$ ipython --no-banner

In [1]: import numpy as np

In [2]: np.set_printoptions(precision=1, suppress=True, linewidth=140, sign=" ")

In [3]: def rnd(a):
   ...:     return np.round(a, 1) + 0
   ...: 

In [4]: q, _ = np.linalg.qr(np.array([[-0.7], [0.0], [0.4], [-0.4]]))

In [5]: E = q @ q.T

In [6]: rnd(E)
Out[6]: 
array([[ 0.6,  0. , -0.3,  0.3],
       [ 0. ,  0. ,  0. ,  0. ],
       [-0.3,  0. ,  0.2, -0.2],
       [ 0.3,  0. , -0.2,  0.2]])

In [7]: left, s, Vh = np.linalg.svd(E)

In [8]: V = Vh[:(s > 1e-8).sum()]

In [9]: rng = np.random.default_rng(78)

In [10]: vec = E[2] + -2 * E[0] + rng.integers(2) * np.eye(4)[3]

In [11]: rnd(vec)
Out[11]: array([-1.6,  0. ,  0.9,  0.1])

In [12]: rnd(np.diag(V.T @ V))
Out[12]: array([ 0.6,  0. ,  0.2,  0.2])

In [13]: rnd(V.T @ V)
Out[13]: 
array([[ 0.6,  0. , -0.3,  0.3],
       [ 0. ,  0. ,  0. ,  0. ],
       [-0.3,  0. ,  0.2, -0.2],
       [ 0.3,  0. , -0.2,  0.2]])

In [14]: rnd(np.linalg.norm(vec - V.T @ V @ vec))
Out[14]: np.float64(0.9)

In [15]: G = E.T @ E

In [16]: rnd(np.trace(G)), rnd((E ** 2).sum())
Out[16]: (np.float64(1.0), np.float64(1.0))

In [17]: rnd(np.linalg.eigvalsh(G)[::-1])
Out[17]: array([ 1.,  0.,  0.,  0.])

In [18]: (E @ E.T).shape
Out[18]: (4, 4)

In [19]: rnd(np.diag(G))
Out[19]: array([ 0.6,  0. ,  0.2,  0.2])

In [20]: rnd(np.linalg.svd(E, compute_uv=False) ** 2)
Out[20]: array([ 1.,  0.,  0.,  0.])

In [21]: K = np.load("arr.npy")

In [22]: K
Out[22]: 
array([[  0,   0,   0],
       [  0,   2,   0],
       [  0,  26,   0],
       [  0,   0,   0],
       [  0,  47,   0],
       [  0,  42,   0],
       [  0,   0,   0],
       [  0,  19,   0],
       [  0,   0,   0],
       [  0,   4,   0]])

In [23]: left, s, Vh = np.linalg.svd(K, full_matrices=False)

In [24]: rnd(left.T @ left)
Out[24]: 
array([[ 1.,  0.,  0.],
       [ 0.,  1.,  0.],
       [ 0.,  0.,  1.]])

In [25]: Vh @ Vh.T
Out[25]: 
array([[ 1.,  0.,  0.],
       [ 0.,  1.,  0.],
       [ 0.,  0.,  1.]])

In [26]: left.shape, s.shape, Vh.shape
Out[26]: ((10, 3), (3,), (3, 3))

In [27]: rnd(s)
Out[27]: array([ 70.9,   0. ,   0. ])

In [28]: rnd(np.sqrt((s ** 2).sum())), rnd(np.linalg.norm(K))
Out[28]: (np.float64(70.9), np.float64(70.9))

In [29]: s / s[0]
Out[29]: array([ 1.,  0.,  0.])

In [30]: np.abs(left[:, 0]).round(6).argmax()
Out[30]: np.int64(4)

In [31]: rnd(left.T @ K @ Vh.T)
Out[31]: 
array([[ 70.9,   0. ,   0. ],
       [  0. ,   0. ,   0. ],
       [  0. ,   0. ,   0. ]])

In [32]: rnd(np.trace(np.linalg.pinv(K) @ K))
Out[32]: np.float64(1.0)

In [33]: np.allclose(K[:-1].T @ np.linalg.lstsq(K[:-1].T, K[-1])[0], K[-1])
Out[33]: True

In [34]: np.unique(K.round(6), axis=0).shape
Out[34]: (7, 3)

In [35]: left, s, Vh = np.linalg.svd(K)

In [36]: rnd(s)
Out[36]: array([ 70.9,   0. ,   0. ])

In [37]: Y = left[:, :1] @ np.diag(s[:1]) @ Vh[:1]

In [38]: rnd(np.linalg.norm(K - Y) / np.linalg.norm(K))
Out[38]: np.float64(0.0)

In [39]: rnd(np.abs(K - Y).max())
Out[39]: np.float64(0.0)

In [40]: rnd(np.linalg.norm(K - Y, 2)), s[1]
Out[40]: (np.float64(0.0), np.float64(0.0))

In [41]: np.linalg.matrix_rank(K, rtol=0.05)
Out[41]: np.int64(1)

In [42]: K.T @ K
Out[42]: 
array([[    0,     0,     0],
       [    0,  5030,     0],
       [    0,     0,     0]])

In [43]: K[:, 2] @ K[:, 1]
Out[43]: np.int64(0)

In [44]: rnd(np.linalg.pinv(K))
Out[44]: 
array([[ 0.,  0.,  0.,  0.,  0.,  0.,  0.,  0.,  0.,  0.],
       [ 0.,  0.,  0.,  0.,  0.,  0.,  0.,  0.,  0.,  0.],
       [ 0.,  0.,  0.,  0.,  0.,  0.,  0.,  0.,  0.,  0.]])

In [45]: K @ K.T
Out[45]: 
array([[    0,     0,     0,     0,     0,     0,     0,     0,     0,     0],
       [    0,     4,    52,     0,    94,    84,     0,    38,     0,     8],
       [    0,    52,   676,     0,  1222,  1092,     0,   494,     0,   104],
       [    0,     0,     0,     0,     0,     0,     0,     0,     0,     0],
       [    0,    94,  1222,     0,  2209,  1974,     0,   893,     0,   188],
       [    0,    84,  1092,     0,  1974,  1764,     0,   798,     0,   168],
       [    0,     0,     0,     0,     0,     0,     0,     0,     0,     0],
       [    0,    38,   494,     0,   893,   798,     0,   361,     0,    76],
       [    0,     0,     0,     0,     0,     0,     0,     0,     0,     0],
       [    0,     8,   104,     0,   188,   168,     0,    76,     0,    16]])

In [46]: rnd(np.linalg.norm(K, axis=0))
Out[46]: array([  0. ,  70.9,   0. ])

In [47]: r = np.linalg.matrix_rank(K)

In [48]: r
Out[48]: np.int64(1)

In [49]: N = np.linalg.svd(K)[2][r:].T

In [50]: N.shape
Out[50]: (3, 2)

In [51]: mat = np.load("data.npy")

In [52]: rnd(mat)
Out[52]: 
array([[-0.9,  0.4],
       [ 0.4,  0.9]])

In [53]: vec = np.array([1, 0])

In [54]: rnd(mat @ vec)
Out[54]: array([-0.9,  0.4])

In [55]: rnd(mat * vec)
Out[55]: 
array([[-0.9,  0. ],
       [ 0.4,  0. ]])

In [56]: rnd(mat @ np.eye(2)[0])
Out[56]: array([-0.9,  0.4])

In [57]: F = np.loadtxt("m.csv", delimiter=",")

In [58]: F
Out[58]: 
array([[  1.2,   0. ,   0. ],
       [ -0.6,   1.1,   5.8],
       [  0.2,   0.8,   4.4],
       [ -0.9,   0.4,   2.2],
       [  0.9,   0. ,  -0.2],
       [  0.1,  -0.4,  -2.3],
       [  1. ,   0.4,   1.9],
       [  0.8,   0. ,  -0.6],
       [ -0.2,  -0.4,  -1.5],
       [  0.6,  -0.8,  -3.7],
       [ -1.5,   0.4,   2.1],
       [  0.4,   0.3,   1.9],
       [ -1.8,   0. ,   0.1],
       [  1.1,  -0.6,  -2.6],
       [ -0.7,  -1. ,  -4.7],
       [  0. ,   0.5,   1.6],
       [  0.9,  -1.1,  -5.6],
       [ -0.5,   0.3,   1.7],
       [  0.8,   0.1,   0.8],
       [ -0.3,  -3.2, -16.1],
       [ -1.3,   0.1,   0.2],
       [ -0.4,   0.3,   1.6],
       [  0.3,  -0.6,  -3.1],
       [  1. ,   0.2,   0.5],
       [ -0.7,   0.3,   1.9],
       [  0. ,   1.8,   9.1]])

In [59]: Y = np.c_[F[:, :2] @ np.array([[-4, -2], [2, -3]]), np.array([7, 0, 5, 4, 1, 5, 0, 9, 1, 0, 3, 3, 2, 7, 1, 7, 0, 3, 7, 4, 3, 9, 3, 3, 2, 9])]

In [60]: rnd(Y)
Out[60]: 
array([[-4.8, -2.4,  7. ],
       [ 4.6, -2.1,  0. ],
       [ 0.8, -2.8,  5. ],
       [ 4.4,  0.6,  4. ],
       [-3.6, -1.8,  1. ],
       [-1.2,  1. ,  5. ],
       [-3.2, -3.2,  0. ],
       [-3.2, -1.6,  9. ],
       [ 0. ,  1.6,  1. ],
       [-4. ,  1.2,  0. ],
       [ 6.8,  1.8,  3. ],
       [-1. , -1.7,  3. ],
       [ 7.2,  3.6,  2. ],
       [-5.6, -0.4,  7. ],
       [ 0.8,  4.4,  1. ],
       [ 1. , -1.5,  7. ],
       [-5.8,  1.5,  0. ],
       [ 2.6,  0.1,  3. ],
       [-3. , -1.9,  7. ],
       [-5.2, 10.2,  4. ],
       [ 5.4,  2.3,  3. ],
       [ 2.2, -0.1,  9. ],
       [-2.4,  1.2,  3. ],
       [-3.6, -2.6,  3. ],
       [ 3.4,  0.5,  2. ],
       [ 3.6, -5.4,  9. ]])

In [61]: np.linalg.matrix_rank(Y)
Out[61]: np.int64(3)

In [62]: np.linalg.matrix_rank(np.c_[F, Y])
Out[62]: np.int64(4)

In [63]: rnd(np.linalg.norm(np.linalg.qr(F)[0].T @ Y, axis=0) ** 2 / ((Y ** 2).sum(axis=0) + 1e-12))
Out[63]: array([ 1.,  1.,  0.])

In [64]: rnd(np.linalg.norm(Y - F @ np.linalg.lstsq(F, Y)[0], axis=0))
Out[64]: array([  0. ,   0. ,  23.8])
